$ python -q
>>> import numpy as np
>>> np.set_printoptions(precision=2, suppress=True, linewidth=120)
>>> rd = lambda a: np.round(a, 2) + 0
>>> feats = np.load("w.npy")
>>> feats
array([[ 2.,  2.,  1.],
       [-5.,  9.,  1.],
       [-2.,  2.,  5.]])
>>> rng = np.random.default_rng(600)
>>> idx = rng.permutation(3)
>>> idx
array([0, 2, 1])
>>> other = feats[idx][:, idx]
>>> rd(np.sort(np.abs(np.linalg.eigvals(other))))
array([4., 5., 7.])
>>> other
array([[ 2.,  1.,  2.],
       [-2.,  5.,  2.],
       [-5.,  1.,  9.]])
>>> O, r_ = np.linalg.qr(feats)
>>> O.shape, r_.shape
((3, 3), (3, 3))
>>> np.allclose(r_.T @ r_, feats.T @ feats)
True
>>> other = np.array([[-1, -5], [-2, 0], [4, -1]])
>>> feats @ other
array([[ -2., -11.],
       [ -9.,  24.],
       [ 18.,   5.]])
>>> np.einsum("ij->j", feats)
array([-5., 13.,  7.])
>>> np.linalg.matrix_rank(feats @ other)
np.int64(2)
>>> np.vstack([feats, other.T]).shape
(5, 3)
>>> np.linalg.matrix_rank(np.vstack([feats, other.T]))
np.int64(3)
>>> other.T @ feats.T
array([[ -2.,  -9.,  18.],
       [-11.,  24.,   5.]])
>>> np.einsum("ik,kj->ij", feats, other)
array([[ -2., -11.],
       [ -9.,  24.],
       [ 18.,   5.]])
>>> idx = rng.permutation(3)
>>> other = feats[:, idx] * rng.choice([-1, 1], 3)
>>> other
array([[ 2.,  2.,  1.],
       [ 9., -5.,  1.],
       [ 2., -2.,  5.]])
>>> U, _, vt = np.linalg.svd(feats.T @ other)
>>> rd(U @ vt)
array([[0., 1., 0.],
       [1., 0., 0.],
       [0., 0., 1.]])
>>> rd(np.linalg.lstsq(feats, other)[0])
array([[0., 1., 0.],
       [1., 0., 0.],
       [0., 0., 1.]])
>>> A = rng.normal(size=(25, 5))
>>> A = 20 * A / np.linalg.norm(A, axis=1, keepdims=True)
>>> rd(A)
array([[-12.43,  -6.78,  -0.66,  12.5 ,   6.55],
       [ 12.04,   1.06,   0.81, -14.95,   5.44],
       [-17.07,   4.99,  -3.64,   3.39,  -7.68],
       [ -1.84, -15.31,  -5.34,   5.11, -10.37],
       [ -3.46,  17.41,   0.95,   7.34,  -5.5 ],
       [ -2.  ,  14.92,   3.57,   8.17,   9.7 ],
       [ -8.18, -14.58,  -5.96,   4.24,  -8.19],
       [ 15.27,  -0.32,  12.46,   1.56,   3.01],
       [ -8.64,  -1.33, -11.91, -10.4 ,   8.57],
       [ -4.82,   3.83,  16.45,   6.47,   7.05],
       [ 10.92,  11.04,   7.79,   2.78,   9.5 ],
       [ -9.45,   5.65,  14.46,   5.98,   5.82],
       [-16.97,  -6.99,  -7.76,   0.86,  -1.47],
       [-15.48,   2.11,  11.31,   4.99,  -1.75],
       [ -6.16, -18.5 ,   1.71,  -2.62,  -3.2 ],
       [ -4.36,  -3.49,  17.21,   1.12,  -8.45],
       [ 13.98, -10.04,   8.13,  -1.07,   6.06],
       [ 12.74,  -7.13, -12.85,  -1.75,  -4.34],
       [ -4.79,  -4.31,   9.7 , -13.53,   9.01],
       [  9.09,  -0.9 , -11.91, -13.2 ,   0.76],
       [  4.47,  -8.29, -15.56,  -6.26,  -5.48],
       [  3.93, -11.43, -12.89,   8.01,   4.85],
       [ -8.74,  -9.14, -10.26, -10.1 ,   5.72],
       [ 12.89,   8.59,   3.06, -11.73,   3.62],
       [-12.05,   9.82,  -2.69, -12.27,  -0.78]])
>>> P = A @ np.linalg.solve(A.T @ A, A.T)
>>> np.trace(P)
np.float64(5.0)
>>> np.linalg.matrix_rank(np.eye(25) - P)
np.int64(20)
>>> rd(P @ A[:, 3])
array([ 12.5 , -14.95,   3.39,   5.11,   7.34,   8.17,   4.24,   1.56, -10.4 ,   6.47,   2.78,   5.98,   0.86,   4.99,
        -2.62,   1.12,  -1.07,  -1.75, -13.53, -13.2 ,  -6.26,   8.01, -10.1 , -11.73, -12.27])
>>> np.allclose(P @ P, P)
True
